% python3 -q
>>> import numpy as np
>>> from numpy import linalg as LA
>>> np.set_printoptions(precision=1, suppress=True, linewidth=200)
>>> m1 = np.loadtxt("case15.csv", delimiter=",")
>>> m1.round(1) + 0
array([[ 0. ,  0. , -0.6,  0. ,  0.7, -3.7, -0.3],
       [ 0.1,  0.1, -0.1,  0. ,  0.2,  4.6, -0.5],
       [ 0. , -0.1,  0.1,  0.1,  0.9,  6.6,  0.2],
       [-0.2,  0. , -0.4, -0.1,  0.7,  4.5,  0.2],
       [ 0.5,  0. ,  2.4, -0.1,  1. ,  3. ,  0.9],
       [-0.4,  0. ,  1.1,  0.1,  0.1,  6.7,  0. ],
       [ 0.3,  0. ,  2.2,  0. ,  1. ,  3. , -0.1],
       [ 0.1,  0. ,  4.2,  0.1,  0.7, -0.1, -0.2],
       [ 0.1,  0.1,  0.9,  0. ,  1. , -3.8,  0.4],
       [-0.1,  0. ,  0.5,  0. ,  0.6, -3.9,  0.6],
       [-0.2,  0. , -0.5,  0.1,  1.2, -3.8,  0.3],
       [-0.1,  0. , -1.5,  0. , -0.9,  1.8, -0.1],
       [-0.2,  0. , -2.1, -0.1,  1.2, -2. ,  0.5],
       [ 0.1, -0.1,  0.9,  0. , -1.2,  1. , -0.6],
       [-0.1,  0. , -1.5,  0.1,  1.3,  0.1,  0. ],
       [ 0. ,  0. ,  1.6,  0. ,  1.2, -0.6,  0.4],
       [-0.2,  0. , -2. , -0.3, -1. ,  6.6, -0.5],
       [ 0.3,  0. , -1. , -0.2,  0.9,  1.9,  0.4],
       [-0.1,  0. ,  1. ,  0. ,  0.9, -3.4,  0. ],
       [ 0.2,  0.1,  1.4, -0.1,  1.2, -3.8,  0.6]])
>>> U, sigma, VT = LA.svd(m1, full_matrices=False)
>>> np.allclose(U * sigma @ VT, m1)
True
>>> np.cumsum(sigma ** 2) / np.sum(sigma ** 2)
array([0.8, 0.9, 1. , 1. , 1. , 1. , 1. ])
>>> D = LA.norm(m1[:, None] - m1[None], axis=-1)
>>> LA.norm(m1, axis=1)
array([3.8, 4.6, 6.7, 4.6, 4.1, 6.8, 3.9, 4.3, 4. , 4. , 4. , 2.5, 3.2, 1.9, 2. , 2.1, 7. , 2.3, 3.6, 4.3])
>>> D[:5, :5]
array([[ 0. ,  8.3, 10.4,  8.2,  7.4],
       [ 8.3,  0. ,  2.3,  1. ,  3.4],
       [10.4,  2.3,  0. ,  2.2,  4.5],
       [ 8.2,  1. ,  2.2,  0. ,  3.4],
       [ 7.4,  3.4,  4.5,  3.4,  0. ]])
>>> LA.matrix_rank(D ** 2)
np.int64(9)
>>> (D + 1e9 * np.eye(20)).round(6).argmin(axis=1)
array([10,  3,  5,  1,  6,  2,  4, 15, 18,  8,  0, 17, 14, 11, 17,  7,  2, 14,  8,  8])
>>> D.shape
(20, 20)
>>> D.mean(axis=1).argmax()
np.int64(16)
>>> vec = np.array([1, 1, 0, 3, -2, 1, 1])
>>> y = m1 @ vec
>>> np.round(LA.solve(m1.T @ m1, m1.T @ y), 1) + 0
array([ 1.,  1.,  0.,  3., -2.,  1.,  1.])
>>> try:
...     LA.solve(m1, y)
... except LA.LinAlgError as e:
...     print("failed:", e)
... 
failed: Last 2 dimensions of the array must be square
>>> rng = np.random.default_rng(14910)
>>> y = y + 0.1 * rng.normal(size=20)
>>> y
array([-5.3,  4.1,  5.2,  2.7,  2.1,  6.4,  1.3, -1.5, -5. , -4.7, -5.9,  3.5, -4.4,  2.7, -2.1, -2.6,  7.1,  0.2, -5.6, -5.5])
>>> b, *_ = LA.lstsq(m1, y)
>>> b.round(1) + 0
array([ 1.1,  1.5,  0. ,  3.3, -2. ,  1. ,  1.1])
>>> M2 = m1 / LA.norm(m1, axis=1)
Traceback (most recent call last):
  File "<python-input-24>", line 1, in <module>
    M2 = m1 / LA.norm(m1, axis=1)
         ~~~^~~~~~~~~~~~~~~~~~~~~
ValueError: operands could not be broadcast together with shapes (20,7) (20,) 
>>> M2 = m1 / LA.norm(m1, axis=1, keepdims=True)
>>> cov = M2 @ M2.T
>>> print(np.round(np.degrees(np.arccos(np.clip(cov[13, 17], -1, 1))), 1))
94.6
>>> print(cov[13])
[-0.7  0.5  0.4  0.3  0.4  0.6  0.5  0.3 -0.6 -0.6 -0.8  0.3 -0.9  1.  -0.7 -0.2  0.5 -0.1 -0.5 -0.5]
>>> (cov - 2 * np.eye(20)).round(6).argmax(axis=1)
array([10,  2,  3,  2,  6,  2,  4, 15, 18,  8,  0, 16, 10,  5, 12,  7,  1,  3,  8,  8])
>>> np.argwhere(np.triu(np.abs(cov) > 0.95, 1))
array([[ 0,  5],
       [ 0, 10],
       [ 1,  2],
       [ 1,  3],
       [ 1,  5],
       [ 1,  9],
       [ 2,  3],
       [ 2,  5],
       [ 3,  5],
       [ 4,  6],
       [ 8,  9],
       [ 8, 16],
       [ 8, 18],
       [ 8, 19],
       [ 9, 10],
       [ 9, 16],
       [ 9, 18],
       [ 9, 19],
       [16, 18],
       [16, 19],
       [18, 19]])
>>> M2 = np.array([[0, 2], [4, 0], [2, 4], [3, -2], [-3, 3], [-4, 3], [-4, -3]])
>>> np.vstack([m1, M2.T]).shape
(22, 7)
>>> np.einsum("ij->j", m1)
array([ 0.3,  0.2,  6.6, -0.4, 11.8, 14.6,  2.1])
>>> np.einsum("ij,ij->i", m1, m1)
array([14.6, 21. , 44.9, 20.7, 16.7, 45.8, 14.9, 18.6, 16. , 15.7, 16.3,  6.4, 10.4,  3.5,  3.9,  4.6, 49.3,  5.5, 13.2, 18.1])
>>> F = np.load("data.npy")
>>> print(F)
[[-6  0 -3  2  0  1]
 [-9  3  9  3 -1 -3]
 [ 9 -3  0 -3  1  0]
 [-2  0 -1  0  0  0]
 [-3  1  3  0  0  0]
 [ 3 -1  0  0  0  0]]
>>> proj = m1 @ LA.solve(m1.T @ m1, m1.T)
>>> np.diag(proj)
array([0.3, 0.6, 0.6, 0.2, 0.6, 0.6, 0.3, 0.5, 0.2, 0.2, 0.2, 0.1, 0.3, 0.3, 0.3, 0.1, 0.7, 0.3, 0.2, 0.3])
>>> LA.matrix_rank(np.eye(20) - proj)
np.int64(13)
>>> U, sigma, VT = LA.svd(F, full_matrices=False)
>>> np.round(U.T @ U, 1) + 0
array([[1., 0., 0., 0., 0., 0.],
       [0., 1., 0., 0., 0., 0.],
       [0., 0., 1., 0., 0., 0.],
       [0., 0., 0., 1., 0., 0.],
       [0., 0., 0., 0., 1., 0.],
       [0., 0., 0., 0., 0., 1.]])
>>> print(np.round(U.T @ F @ VT.T, 1) + 0)
[[17.2  0.   0.   0.   0.   0. ]
 [ 0.   8.6  0.   0.   0.   0. ]
 [ 0.   0.   1.6  0.   0.   0. ]
 [ 0.   0.   0.   1.5  0.   0. ]
 [ 0.   0.   0.   0.   0.8  0. ]
 [ 0.   0.   0.   0.   0.   0.1]]
